>>> import numpy as np
>>> np.set_printoptions(suppress=True, linewidth=160)
>>> rnd = lambda a: np.round(a, 2) + 0
>>> K = np.array([[-0.8, -0.9, 0.9, -1.7],
...     [0.5, 1.5, 0.0, 0.7],
...     [-0.7, 0.3, 0.1, -0.8]])
>>> K[:, 0] *= 20
>>> print(K)
[[-16.   -0.9   0.9  -1.7]
 [ 10.    1.5   0.    0.7]
 [-14.    0.3   0.1  -0.8]]
>>> # column 0 dominates
>>> w1 = np.array([[2, 1, 0], [0, 2, 1], [1, 0, 1], [0, 1, 1]])
>>> beta = np.array([3, 2, 5])
>>> act = np.maximum(K @ w1 + beta, 0)
>>> print(np.linalg.matrix_rank(act))
2
>>> print(act)
[[ 0.   0.   3.3]
 [23.  15.7  7.2]
 [ 0.   0.   4.6]]
>>> basis = np.array([[-2, 1], [-1, 2], [2, 3]])
>>> print(w1 @ basis)
[[-5  4]
 [ 0  7]
 [ 0  4]
 [ 1  5]]
>>> print(rnd(act @ basis))
[[  6.6   9.9]
 [-47.3  76. ]
 [  9.2  13.8]]
>>> rng = np.random.default_rng(6826)
>>> lab = rng.permutation(3)
>>> print(lab)
[0 2 1]
>>> Y = act[lab][:, lab]
>>> print(rnd(np.trace(Y)))
20.3
>>> print(rnd(np.linalg.det(Y)), rnd(np.linalg.det(act[lab])))
0.0 0.0
>>> print(np.diag(Y))
[ 0.   4.6 15.7]
>>> print(np.allclose(Y, act))
False
>>> print(np.linalg.matrix_rank(K, rtol=0.1))
1
>>> data = np.load("test7.npy")
>>> print(data)
[[-27.02   4.96  15.02]
 [ -8.99   3.01   5.03]
 [ 26.98  -5.02 -15.01]
 [ 17.98   2.01 -10.01]]
>>> Uu, sigma, Vt = np.linalg.svd(data)
>>> print(np.argmax(sigma[:-1] / (sigma[1:] + 1e-6)) + 1)
2
>>> Y = Uu[:, :2] @ np.diag(sigma[:2]) @ Vt[:2]
>>> print(np.linalg.matrix_rank(data, rtol=0.05))
2
>>> print(rnd(np.linalg.norm(data - Y) / np.linalg.norm(data)))
0.0
>>> Y = data / np.linalg.norm(data, axis=1, keepdims=True)
>>> gram = Y @ Y.T
>>> print(np.argwhere(np.triu(np.abs(gram) > 0.95, 1)))
[[0 1]
 [0 2]
 [0 3]
 [1 2]
 [2 3]]
>>> print(rnd(gram[2]))
[-1.   -0.99  1.    0.97]
>>> print(rnd(gram))
[[ 1.    0.99 -1.   -0.97]
 [ 0.99  1.   -0.99 -0.93]
 [-1.   -0.99  1.    0.97]
 [-0.97 -0.93  0.97  1.  ]]
>>> print((gram - 2 * np.eye(4)).round(6).argmax(axis=1))
[1 0 3 2]
>>> print(rnd(data.sum(axis=1)))
[-7.04 -0.95  6.95  9.98]
>>> print(rnd(np.diff(data, axis=0)))
[[ 18.03  -1.95  -9.99]
 [ 35.97  -8.03 -20.04]
 [ -9.     7.03   5.  ]]
>>> np.zeros(4, 3)
Traceback (most recent call last):
  File "<python-input-39>", line 1, in <module>
    np.zeros(4, 3)
    ~~~~~~~~^^^^^^
TypeError: Cannot interpret '3' as a data type
>>> print(rnd(data - data[0]))
[[  0.     0.     0.  ]
 [ 18.03  -1.95  -9.99]
 [ 54.    -9.98 -30.03]
 [ 45.    -2.95 -25.03]]
>>> print([round(float(x), 2) for x in np.linalg.svd(data, compute_uv=False)[:3]])
[49.75, 5.11, 0.03]
>>> print(rnd(np.linalg.norm(data, 2) / np.linalg.norm(data)))
0.99
>>> print(np.argsort(-np.linalg.norm(data, axis=0).round(6), kind="stable")[:3])
[0 2 1]
>>> print(np.linalg.cond(data) > 100)
True
>>> Q, _ = np.linalg.qr(np.array([[-0.3, -0.5, 0.2, 0.8],
...     [-0.1, 1.7, 0.2, -0.2],
...     [-0.5, -2.3, 1.2, 1.5],
...     [0.1, 1.1, -2.4, -0.6]]))
>>> vecs, _ = np.linalg.qr(np.array([[2.0, 0.3, 1.7, 0.4, 1.3],
...     [-0.7, 0.4, 0.4, 1.2, -0.7],
...     [-0.2, -1.1, -0.8, -1.4, 0.1],
...     [0.2, 0.7, -0.7, -1.9, -0.9],
...     [0.0, 0.0, 0.3, 0.7, -0.2]]))
>>> sigma = 10 * 0.2 ** np.arange(4)
>>> m1 = Q[:, :4] * sigma @ vecs[:4]
>>> print(rnd(m1))
[[ 4.54  0.27  1.38  1.62 -0.06]
 [ 0.97  0.54  1.29  1.73 -0.11]
 [ 7.96 -0.14  1.74  1.81 -0.02]
 [-1.74  0.52  0.04 -0.19  0.05]]
>>> # column 0 dominates
>>> print(rnd(np.linalg.norm(m1[2] - m1[3])))
10.07
>>> print(np.linalg.norm(m1, axis=1).argmax())
2
>>> x0 = np.array([0, -1, 3, -2, -2])
>>> print(rnd(m1 @ np.ones(5)))
[ 7.75  4.42 11.34 -1.31]
>>> print(rnd((m1 * x0).sum(axis=1)))
[ 0.74  0.08  1.78 -0.12]
>>> print(rnd(m1 @ (2 * x0)))
[ 1.48  0.16  3.56 -0.24]
>>> print(np.sign((m1 @ x0).round(6)))
[ 1.  1.  1. -1.]
>>> Y = m1 / np.linalg.norm(m1, axis=1, keepdims=True)
>>> gram = Y @ Y.T
>>> print(rnd(gram))
[[ 1.    0.75  0.99 -0.87]
 [ 0.75  1.    0.64 -0.38]
 [ 0.99  0.64  1.   -0.93]
 [-0.87 -0.38 -0.93  1.  ]]
>>> print((gram - 2 * np.eye(4)).round(6).argmax(axis=1))
[2 0 0 1]
>>> print((np.abs(gram) > 0.9).astype(int))
[[1 0 1 0]
 [0 1 0 0]
 [1 0 1 1]
 [0 0 1 1]]
>>> print(rnd(np.linalg.norm(Y, axis=1)))
[1. 1. 1. 1.]
>>> x0 = np.array([1, 2, -1, -3, 1])
>>> a = np.maximum(m1 @ x0, 0)
>>> print(rnd(a))
[0.   0.   0.48 0.  ]
>>> print(np.flatnonzero(a > 1e-9))
[2]
>>> print(rnd(np.maximum(m1 @ (3 * x0), 0)))
[0.   0.   1.45 0.  ]
>>> print(rnd(m1.T @ a))
[ 3.86 -0.07  0.84  0.88 -0.01]
>>> arr = np.load("w.npy")
>>> print(rnd(arr))
[[-1.58 -0.33  2.53]
 [ 1.57 -1.42  2.12]
 [ 0.81  0.73 -2.79]
 [ 0.71 -1.27  2.62]
 [ 1.98 -1.44  1.73]
 [-2.38  0.26  1.8 ]
 [-1.19  1.37 -2.39]
 [ 2.63 -0.53 -1.35]
 [ 2.02  0.03 -2.21]
 [-0.75  1.28 -2.61]
 [-1.56  1.42 -2.13]
 [-2.71  1.22 -0.39]
 [-2.33  1.4  -1.27]
 [-1.45  1.41 -2.22]]
>>> Uu, sigma, Vt = np.linalg.svd(arr)
>>> vecs = Vt[:(sigma > 1e-8).sum()]
>>> x0 = arr[9] + -2 * arr[0] + rng.integers(2) * np.eye(3)[0]
>>> print(rnd(x0))
[ 3.4   1.94 -7.67]
>>> print(rnd(np.linalg.norm(x0 - vecs.T @ vecs @ x0)))
0.35
>>> print(np.allclose(vecs.T @ vecs @ x0, x0))
False
>>> w1 = np.array([[3, -3], [-2, -1], [-2, -2]])
>>> beta = np.array([0, 3])
>>> act = np.maximum(arr @ w1 + beta, 0)
>>> print(rnd((act > 0).mean(axis=0)))
[0.43 0.71]
>>> basis = np.array([[-8, -5, 4], [9, -3, 0]])
>>> print((act @ basis).round(6).argmax(axis=1))
[0 2 2 0 2 0 0 2 2 0 0 0 0 0]
>>> print(w1 @ basis)
[[-51  -6  12]
 [  7  13  -8]
 [ -2  16  -8]]
>>> rk = np.linalg.matrix_rank(arr)
>>> print(rk)
2
>>> ns = np.linalg.svd(arr)[2][rk:].T
>>> print(np.allclose(arr @ ns, 0))
True
>>> print(rnd(arr @ ns))
[[0.]
 [0.]
 [0.]
 [0.]
 [0.]
 [0.]
 [0.]
 [0.]
 [0.]
 [0.]
 [0.]
 [0.]
 [0.]
 [0.]]
>>> print(rnd(ns @ ns.T))
[[0.12 0.3  0.12]
 [0.3  0.77 0.29]
 [0.12 0.29 0.11]]
>>> print(rnd(ns[:, 0] / ns[np.abs(ns[:, 0]).round(6).argmax(), 0]))
[0.4  1.   0.38]
>>> print(ns.shape)
(3, 1)
>>> dist = np.linalg.norm(arr[:, None] - arr[None], axis=-1)
>>> print(rnd(dist[:5, :5]))
[[0.   3.35 5.93 2.47 3.81]
 [3.35 0.   5.42 1.01 0.57]
 [5.93 5.42 0.   5.78 5.15]
 [2.47 1.01 5.78 0.   1.56]
 [3.81 0.57 5.15 1.56 0.  ]]
>>> print(dist.mean(axis=1).argmax())
4
>>> print(rnd(np.linalg.norm(arr, axis=1)))
[3. 3. 3. 3. 3. 3. 3. 3. 3. 3. 3. 3. 3. 3.]
>>> print(rnd(np.linalg.norm(arr - arr.mean(axis=0), axis=1)))
[3.32 3.63 2.62 3.61 3.61 3.08 2.37 3.17 2.92 2.4  2.37 2.58 2.45 2.37]
>>> u, g = arr[12], arr[7]
>>> print(rnd(u @ g))
-5.16
>>> pr = (u @ g) / (u @ u) * u
>>> print(rnd(pr))
[ 1.34 -0.8   0.73]
>>> print(rnd(np.outer(u, g)))
[[-6.12  1.24  3.15]
 [ 3.68 -0.74 -1.89]
 [-3.32  0.67  1.71]]
>>> print((g - pr) @ u)
0.0
>>> J = np.load("dump.npy")
>>> print(J)
[[ 10.19   3.82 -21.56  -2.85]
 [-23.96   0.26   9.61  -9.31]
 [  9.37  -0.05   0.83   7.86]
 [-15.1   -0.57 -25.88  -1.25]
 [-32.22   1.72  -3.73   4.99]
 [ -0.07   4.56  -2.73  -4.75]
 [-21.97   0.41   0.57   4.21]
 [ 35.86  -3.3    1.29  -3.21]
 [ -0.01   3.19  -6.14  -6.23]
 [-21.81   0.44 -15.11   9.24]
 [ 17.64  -1.04   0.28  -3.81]
 [-10.37  -0.15   4.74   3.63]
 [-49.91   0.75  14.98  -6.88]
 [ 24.67  -1.15  15.25  -3.62]
 [  2.73   1.68   7.8   -2.57]
 [ 13.78   6.55  23.92  -2.94]
 [ -0.03  -1.41  -8.46  -4.29]
 [-37.15  -4.33  11.22   4.25]
 [ -7.53  -3.47 -12.12  -0.81]
 [-10.89  -4.79   2.5   -1.25]
 [-35.89   3.79  17.    -2.43]]
>>> theta = np.radians(135)
>>> r_ = np.eye(3)
>>> r_[0, 0] = r_[2, 2] = np.cos(theta)
>>> r_[0, 2], r_[2, 0] = -np.sin(theta), np.sin(theta)
>>> print(rnd(r_))
[[-0.71  0.   -0.71]
 [ 0.    1.    0.  ]
 [ 0.71  0.   -0.71]]
>>> Y = data @ r_.T
>>> print(rnd(np.linalg.det(r_)), rnd(np.trace(r_)))
1.0 -0.41
>>> print(rnd(np.linalg.svd(data, compute_uv=False)), rnd(np.linalg.svd(Y, compute_uv=False)))
[49.75  5.11  0.03] [49.75  5.11  0.03]
>>> print(np.allclose(data @ data.T, Y @ Y.T))
True
>>> F = np.load("arr.npy")
>>> print(rnd(F))
[[-1.43 -1.69 -1.82  0.7 ]
 [-1.69 -1.03  1.89 -0.08]
 [-1.82  1.89 -0.85 -1.14]
 [ 0.7  -0.08 -1.14  0.31]]
>>> # null space of dimension 1
>>> print(rnd(np.linalg.norm(F, 2) / np.linalg.norm(F)))
0.58
>>> print([round(float(x), 2) for x in np.linalg.svd(F, compute_uv=False)[:3]])
[3.0, 3.0, 3.0]
>>> print([round(float(np.linalg.det(F[:i, :i])), 2) + 0 for i in range(1, 5)])
[-1.43, -1.39, 21.32, 0.0]
>>> print(rnd(np.linalg.eigvalsh(F).min()))
-3.0
>>> feats = np.load("block5.npy")
>>> print(feats)
[[ 0 -1 -1]
 [ 0  0  2]
 [ 0  0  0]]
>>> # null space of dimension 1
>>> lab = rng.permutation(3)
>>> print(lab)
[2 1 0]
>>> Y = feats[lab][:, lab]
>>> print(np.diag(Y))
[0 0 0]
>>> print(np.trace(Y))
0
>>> print((feats - feats.T) / 2)
[[ 0.  -0.5 -0.5]
 [ 0.5  0.   1. ]
 [ 0.5 -1.   0. ]]
>>> print(rnd(np.sort(np.abs(np.linalg.eigvals(feats)))))
[0. 0. 0.]
>>> print(feats @ feats)
[[ 0  0 -2]
 [ 0  0  0]
 [ 0  0  0]]
>>> print(rnd(np.linalg.det(feats)))
0.0
>>> x0 = np.array([0, 0, -3])
>>> a = np.maximum(feats @ x0, 0)
>>> print(a)
[3 0 0]
>>> print(np.flatnonzero(a > 1e-9))
[0]
>>> print(np.maximum(feats @ x0, 0) - np.maximum(-feats @ x0, 0))
[ 3 -6  0]
>>> print(np.linalg.matrix_rank(feats - feats[0, 0] * np.eye(3)))
2
>>> print([int(np.linalg.matrix_rank(np.linalg.matrix_power(feats, p))) for p in range(1, 4)])
[2, 1, 0]
>>> A = np.load("mat.npy")
>>> print(A)
[[ 5 -2  3  5]
 [ 1 28  5 -3]
 [ 2 -3 25  5]
 [-3 -2 -2 34]]
>>> Y = np.linalg.inv(A)
>>> print(rnd(np.linalg.det(A) * np.linalg.det(Y)))
1.0
>>> print(rnd(np.linalg.slogdet(A)[0]))
1.0
>>> print(rnd(np.linalg.inv(Y)))
[[ 5. -2.  3.  5.]
 [ 1. 28.  5. -3.]
 [ 2. -3. 25.  5.]
 [-3. -2. -2. 34.]]
